>>> import numpy as np
>>> import numpy.linalg as la
>>> np.set_printoptions(suppress=True, linewidth=200)
>>> def rd(a):
...     return np.round(a, 3) + 0
... 
>>> W0 = np.loadtxt("m.csv", delimiter=",")
>>> W0
array([[-2., -1.,  1., -2., -3.,  3., -3.],
       [-2., -1.,  2., -1., -1.,  2.,  0.],
       [ 3.,  2.,  3.,  2., -2.,  0.,  3.],
       [ 2.,  1., -1., -2.,  2.,  1.,  2.],
       [-2.,  1., -1., -2.,  3., -3., -2.],
       [ 2.,  2., -3.,  0.,  2., -3.,  3.],
       [-3., -2., -2., -3., -1., -1.,  0.]])
>>> gram = W0.T @ W0
>>> rd(la.eigvalsh(gram)[::-1])
array([95.728, 71.201, 17.697, 12.   ,  7.511,  4.453,  0.41 ])
>>> np.diag(gram)
array([38., 16., 29., 26., 32., 33., 35.])
>>> la.matrix_rank(gram)
np.int64(7)
>>> np.allclose(gram, gram.T)
True
>>> np.trace(gram), (W0 ** 2).sum()
(np.float64(209.0), np.float64(209.0))
>>> u, g = W0[5], W0[4]
>>> u @ u
np.float64(39.0)
>>> p = (u @ g) / (u @ u) * u
>>> la.matrix_rank(np.outer(u, g))
np.int64(1)
>>> rd(p)
array([ 0.513,  0.513, -0.769,  0.   ,  0.513, -0.769,  0.769])
>>> x = np.array([-2, -1, 0, 0, 1, -2, 1])
>>> W0 * x
array([[ 4.,  1.,  0., -0., -3., -6., -3.],
       [ 4.,  1.,  0., -0., -1., -4.,  0.],
       [-6., -2.,  0.,  0., -2., -0.,  3.],
       [-4., -1., -0., -0.,  2., -2.,  2.],
       [ 4., -1., -0., -0.,  3.,  6., -2.],
       [-4., -2., -0.,  0.,  2.,  6.,  3.],
       [ 6.,  2., -0., -0., -1.,  2.,  0.]])
>>> W0 @ np.ones(7)
array([ -7.,  -1.,  11.,   5.,  -6.,   3., -12.])
>>> np.sign((W0 @ x).round(6))
array([-1.,  0., -1., -1.,  1.,  1.,  1.])
>>> np.einsum("ij,j->i", W0, x)
array([-7.,  0., -7., -3., 10.,  5.,  9.])
>>> W0 @ (2 * x)
array([-14.,   0., -14.,  -6.,  20.,  10.,  18.])
>>> W0 @ np.eye(7)[3]
array([-2., -1.,  2., -2., -2.,  0., -3.])
>>> J = np.load("layer14.npy")
>>> J
array([[ 0, -4,  0, -4,  0, -4],
       [-6, -9, -6, -9, -6, -9],
       [-7,  8, -7,  8, -7,  8],
       [ 0, -4,  0, -4,  0, -4],
       [-6, -9, -6, -9, -6, -9],
       [-7,  8, -7,  8, -7,  8]])
>>> (J + J.T) / 2
array([[ 0. , -5. , -3.5, -2. , -3. , -5.5],
       [-5. , -9. ,  1. , -6.5, -7.5, -0.5],
       [-3.5,  1. , -7. ,  4. , -6.5,  0.5],
       [-2. , -6.5,  4. , -4. , -4.5,  2. ],
       [-3. , -7.5, -6.5, -4.5, -6. , -8. ],
       [-5.5, -0.5,  0.5,  2. , -8. ,  8. ]])
>>> J @ J
array([[ 52,  20,  52,  20,  52,  20],
       [195,  75, 195,  75, 195,  75],
       [-13,  -5, -13,  -5, -13,  -5],
       [ 52,  20,  52,  20,  52,  20],
       [195,  75, 195,  75, 195,  75],
       [-13,  -5, -13,  -5, -13,  -5]])
>>> (J - J.T) / 2
array([[ 0. ,  1. ,  3.5, -2. ,  3. ,  1.5],
       [-1. ,  0. , -7. , -2.5,  1.5, -8.5],
       [-3.5,  7. ,  0. ,  4. , -0.5,  7.5],
       [ 2. ,  2.5, -4. ,  0. ,  4.5, -6. ],
       [-3. , -1.5,  0.5, -4.5,  0. , -1. ],
       [-1.5,  8.5, -7.5,  6. ,  1. ,  0. ]])
>>> np.allclose(J, J.T)
False
>>> np.trace(J)
np.int64(-18)
>>> rng = np.random.default_rng(34)
>>> out = J + rng.integers(-2, 3, (6, 2)) @ rng.integers(-2, 3, (2, 6))
>>> out
array([[  2, -12,   6, -12,  -2,  -6],
       [  0,  -9,  -8,  -9,  -4,  -7],
       [ -4,   2,  -3,   2,  -8,   7],
       [  5,  -6,   0,  -6,   1,  -3],
       [ -2, -13,  -4, -13,  -6,  -9],
       [ -4,   8,  -8,   8,  -6,   9]])
>>> out - J
array([[ 2, -8,  6, -8, -2, -2],
       [ 6,  0, -2,  0,  2,  2],
       [ 3, -6,  4, -6, -1, -1],
       [ 5, -2,  0, -2,  1,  1],
       [ 4, -4,  2, -4,  0,  0],
       [ 3,  0, -1,  0,  1,  1]])
>>> np.abs(out - J).sum(axis=1)
array([28, 12, 21, 11, 14,  6])
>>> rd(la.svd(out - J, compute_uv=False))
array([18.192,  9.541,  0.   ,  0.   ,  0.   ,  0.   ])
>>> Uu, sigma, Vt = la.svd(J)
>>> V = Vt[:(sigma > 1e-8).sum()]
>>> x = J[3] + -2 * J[2] + rng.integers(2) * np.eye(6)[0]
>>> x
array([ 14., -20.,  14., -20.,  14., -20.])
>>> la.matrix_rank(np.vstack([J, x]))
np.int64(2)
>>> rd(np.diag(V.T @ V))
array([0.333, 0.333, 0.333, 0.333, 0.333, 0.333])
>>> rd(V.T @ V)
array([[0.333, 0.   , 0.333, 0.   , 0.333, 0.   ],
       [0.   , 0.333, 0.   , 0.333, 0.   , 0.333],
       [0.333, 0.   , 0.333, 0.   , 0.333, 0.   ],
       [0.   , 0.333, 0.   , 0.333, 0.   , 0.333],
       [0.333, 0.   , 0.333, 0.   , 0.333, 0.   ],
       [0.   , 0.333, 0.   , 0.333, 0.   , 0.333]])
>>> gram = J.T @ J
>>> la.matrix_rank(gram)
np.int64(2)
>>> np.trace(gram), (J ** 2).sum()
(np.int64(1476), np.int64(1476))
>>> gram
array([[170,  -4, 170,  -4, 170,  -4],
       [ -4, 322,  -4, 322,  -4, 322],
       [170,  -4, 170,  -4, 170,  -4],
       [ -4, 322,  -4, 322,  -4, 322],
       [170,  -4, 170,  -4, 170,  -4],
       [ -4, 322,  -4, 322,  -4, 322]])
>>> (J @ J.T).shape
(6, 6)
>>> X = np.load("run15.npy")
>>> X
array([[-0.1, -0.9, -1.1, -0.3, -1.9, -3.9,  0.4, -1.4, -0.7, -0.7,  0. , -1.6, -0.8],
       [-1.5,  0.9, -0.2, -0.4, -0.1,  1.5,  0.1,  1.3,  0.3, -1. ,  0.4, -0.4,  0.3],
       [ 0.3,  0.1,  1.1, -0.5,  0.3,  1.8, -0.1,  1.1,  0.4, -0.3,  0.1,  1.8,  1.2],
       [ 1. ,  0.9,  1.4, -0.6, -0.8,  2.4, -0.2,  2.2,  0.5,  0.6, -0.4,  0.2, -1.3],
       [ 0.3,  2.4, -0.3, -0.1, -1.6, -3. , -0.2,  0.9, -0.6,  0.2, -0.8,  0.1,  0.1],
       [-1. , -0.1,  0.1, -0.1, -0.2, -0.6, -0.4, -0.7,  0. ,  0.3,  0.3, -1.1,  0.3],
       [ 1. , -0.3, -0.1,  0.4,  1.6, -0.9,  0.5, -0.1,  1.9, -0.5,  1.2,  0.9,  0.8],
       [-2.3, -0.3, -0.1,  0.4, -0.1,  0. , -1.6, -1.9,  0. ,  0.7,  0.2,  0.3,  0.5],
       [-1.1,  0. , -1.2, -0.1,  1.2, -1.8, -0.6,  1.2,  0.3, -1. ,  0.2,  1. , -0.3],
       [ 1. ,  0.9, -0.1, -0.4,  1.1, -1.8, -0.8, -1.1, -0.7,  2.3,  0.1,  0.6, -0.6],
       [ 0. , -1.5,  0.5,  0.2,  0. ,  1.5,  0.3,  1.8, -0.5, -0.3, -0.5,  1.1, -1. ],
       [-0.1, -0.6, -1. ,  0. , -2.2,  1.8, -1.1,  2.6,  0.1,  0.6,  0. ,  0. , -0.7],
       [-0.3, -1.6,  0.3, -1. , -0.1,  1.2,  2. ,  1.2, -1. ,  1.5, -0.8, -0.1, -0.1]])
>>> out = la.inv(X)
>>> np.allclose(out, X.T)
False
>>> rd(la.cond(X))
np.float64(21.347)
